% python3 -q
>>> import numpy as np
>>> np.set_printoptions(suppress=True, linewidth=140)
>>> rnd = lambda a: np.round(a, 2) + 0
>>> f = np.array([1, 2, 0, 1, -2, -1, -1])
>>> v = np.array([-3, 1, 1, -2, -1, 2, 1])
>>> M = f[:, None] + v[None, :]
>>> M
array([[-2,  2,  2, -1,  0,  3,  2],
       [-1,  3,  3,  0,  1,  4,  3],
       [-3,  1,  1, -2, -1,  2,  1],
       [-2,  2,  2, -1,  0,  3,  2],
       [-5, -1, -1, -4, -3,  0, -1],
       [-4,  0,  0, -3, -2,  1,  0],
       [-4,  0,  0, -3, -2,  1,  0]])
>>> left, sv, Vh = np.linalg.svd(M)
>>> V = Vh[:(sv > 1e-8).sum()]
>>> rng = np.random.default_rng(4429)
>>> vec = M[2] + 2 * M[3] + rng.integers(2) * np.eye(7)[0]
>>> vec
array([-6.,  5.,  5., -4., -1.,  8.,  5.])
>>> rnd(np.diag(V.T @ V))
array([0.53, 0.21, 0.21, 0.31, 0.18, 0.36, 0.21])
>>> rnd(np.linalg.norm(vec - V.T @ V @ vec))
np.float64(0.68)
>>> np.linalg.matrix_rank(np.vstack([M, vec]))
np.int64(3)
>>> out = M + rng.integers(-2, 3, (7, 2)) @ rng.integers(-2, 3, (2, 7))
>>> out
array([[ 0,  2,  2, -3, -2,  5,  0],
       [-5,  4,  5,  4,  4,  0,  4],
       [ 0,  0, -1, -5, -3,  5,  1],
       [ 1,  1,  0, -4, -2,  6,  2],
       [-1, -3, -5, -8, -5,  4,  1],
       [ 1, -2, -4, -8, -5,  6,  1],
       [-6,  0,  0, -1,  0, -1,  2]])
>>> out - M
array([[ 2,  0,  0, -2, -2,  2, -2],
       [-4,  1,  2,  4,  3, -4,  1],
       [ 3, -1, -2, -3, -2,  3,  0],
       [ 3, -1, -2, -3, -2,  3,  0],
       [ 4, -2, -4, -4, -2,  4,  2],
       [ 5, -2, -4, -5, -3,  5,  1],
       [-2,  0,  0,  2,  2, -2,  2]])
>>> np.linalg.matrix_rank(out - M, tol=1e-8)
np.int64(2)
>>> rnd(np.linalg.svd(out - M, compute_uv=False))
array([18.25,  4.78,  0.  ,  0.  ,  0.  ,  0.  ,  0.  ])
>>> assert M == M.T
Traceback (most recent call last):
  File "<python-input-20>", line 1, in <module>
    assert M == M.T
           ^^^^^^^^
ValueError: The truth value of an array with more than one element is ambiguous. Use a.any() or a.all()
>>> rnd(np.sort(np.abs(np.linalg.eigvals(M))))
array([0.  , 0.  , 0.  , 0.  , 0.  , 5.29, 5.29])
>>> np.allclose(M @ M.T, M.T @ M)
False
>>> (M - M.T) / 2
array([[ 0. ,  1.5,  2.5,  0.5,  2.5,  3.5,  3. ],
       [-1.5,  0. ,  1. , -1. ,  1. ,  2. ,  1.5],
       [-2.5, -1. ,  0. , -2. ,  0. ,  1. ,  0.5],
       [-0.5,  1. ,  2. ,  0. ,  2. ,  3. ,  2.5],
       [-2.5, -1. ,  0. , -2. ,  0. ,  1. ,  0.5],
       [-3.5, -2. , -1. , -3. , -1. ,  0. , -0.5],
       [-3. , -1.5, -0.5, -2.5, -0.5,  0.5,  0. ]])
>>> M @ M
array([[-22,   2,   2, -16, -10,   8,   2],
       [-43,   9,   9, -30, -17,  22,   9],
       [ -1,  -5,  -5,  -2,  -3,  -6,  -5],
       [-22,   2,   2, -16, -10,   8,   2],
       [ 41, -19, -19,  26,  11, -34, -19],
       [ 20, -12, -12,  12,   4, -20, -12],
       [ 20, -12, -12,  12,   4, -20, -12]])
>>> (M + M.T) / 2
array([[-2. ,  0.5, -0.5, -1.5, -2.5, -0.5, -1. ],
       [ 0.5,  3. ,  2. ,  1. ,  0. ,  2. ,  1.5],
       [-0.5,  2. ,  1. ,  0. , -1. ,  1. ,  0.5],
       [-1.5,  1. ,  0. , -1. , -2. ,  0. , -0.5],
       [-2.5,  0. , -1. , -2. , -3. , -1. , -1.5],
       [-0.5,  2. ,  1. ,  0. , -1. ,  1. ,  0.5],
       [-1. ,  1.5,  0.5, -0.5, -1.5,  0.5,  0. ]])
>>> np.abs(np.diag(np.linalg.qr(M)[1])) > 1e-9
array([ True,  True, False, False, False, False, False])
>>> f = np.array([3, 3, 0, 0, 3, 2, 3, 2])
>>> v = np.array([-1, 1, 1, 0, 3, -3, 2, 3])
>>> feats = np.outer(f, v)
>>> feats
array([[-3,  3,  3,  0,  9, -9,  6,  9],
       [-3,  3,  3,  0,  9, -9,  6,  9],
       [ 0,  0,  0,  0,  0,  0,  0,  0],
       [ 0,  0,  0,  0,  0,  0,  0,  0],
       [-3,  3,  3,  0,  9, -9,  6,  9],
       [-2,  2,  2,  0,  6, -6,  4,  6],
       [-3,  3,  3,  0,  9, -9,  6,  9],
       [-2,  2,  2,  0,  6, -6,  4,  6]])
>>> np.count_nonzero(feats)
np.int64(42)
>>> np.unravel_index(np.abs(feats).argmax(), feats.shape)
(np.int64(0), np.int64(4))
>>> np.abs(feats).max()
np.int64(9)
>>> rnd(np.linalg.svd(feats, compute_uv=False))
array([38.68,  0.  ,  0.  ,  0.  ,  0.  ,  0.  ,  0.  ,  0.  ])
>>> rnd(np.linalg.norm(feats))
np.float64(38.68)
>>> np.linalg.matrix_rank(feats)
np.int64(1)
>>> np.linalg.rank(feats)
Traceback (most recent call last):
  File "<python-input-37>", line 1, in <module>
    np.linalg.rank(feats)
    ^^^^^^^^^^^^^^
AttributeError: module 'numpy.linalg' has no attribute 'rank'
>>> feats.shape
(8, 8)
>>> gram = feats.T @ feats
>>> gram
array([[  44,  -44,  -44,    0, -132,  132,  -88, -132],
       [ -44,   44,   44,    0,  132, -132,   88,  132],
       [ -44,   44,   44,    0,  132, -132,   88,  132],
       [   0,    0,    0,    0,    0,    0,    0,    0],
       [-132,  132,  132,    0,  396, -396,  264,  396],
       [ 132, -132, -132,    0, -396,  396, -264, -396],
       [ -88,   88,   88,    0,  264, -264,  176,  264],
       [-132,  132,  132,    0,  396, -396,  264,  396]])
>>> np.trace(gram), (feats ** 2).sum()
(np.int64(1496), np.int64(1496))
>>> np.unique(gram.round(6), axis=0).shape
(6, 8)
>>> feats @ feats
array([[ -45,   45,   45,    0,  135, -135,   90,  135],
       [ -45,   45,   45,    0,  135, -135,   90,  135],
       [   0,    0,    0,    0,    0,    0,    0,    0],
       [   0,    0,    0,    0,    0,    0,    0,    0],
       [ -45,   45,   45,    0,  135, -135,   90,  135],
       [ -30,   30,   30,    0,   90,  -90,   60,   90],
       [ -45,   45,   45,    0,  135, -135,   90,  135],
       [ -30,   30,   30,    0,   90,  -90,   60,   90]])
>>> left, sv, Vh = np.linalg.svd(feats)
>>> V = Vh[:(sv > 1e-8).sum()]
>>> vec = feats[1] + 5 * feats[3] + rng.integers(2) * np.eye(8)[1]
>>> vec
array([-3.,  4.,  3.,  0.,  9., -9.,  6.,  9.])
>>> rnd(V.T @ V)
array([[ 0.03, -0.03, -0.03,  0.  , -0.09,  0.09, -0.06, -0.09],
       [-0.03,  0.03,  0.03,  0.  ,  0.09, -0.09,  0.06,  0.09],
       [-0.03,  0.03,  0.03,  0.  ,  0.09, -0.09,  0.06,  0.09],
       [ 0.  ,  0.  ,  0.  ,  0.  ,  0.  ,  0.  ,  0.  ,  0.  ],
       [-0.09,  0.09,  0.09,  0.  ,  0.26, -0.26,  0.18,  0.26],
       [ 0.09, -0.09, -0.09,  0.  , -0.26,  0.26, -0.18, -0.26],
       [-0.06,  0.06,  0.06,  0.  ,  0.18, -0.18,  0.12,  0.18],
       [-0.09,  0.09,  0.09,  0.  ,  0.26, -0.26,  0.18,  0.26]])
>>> np.linalg.matrix_rank(np.vstack([feats, vec]))
np.int64(2)
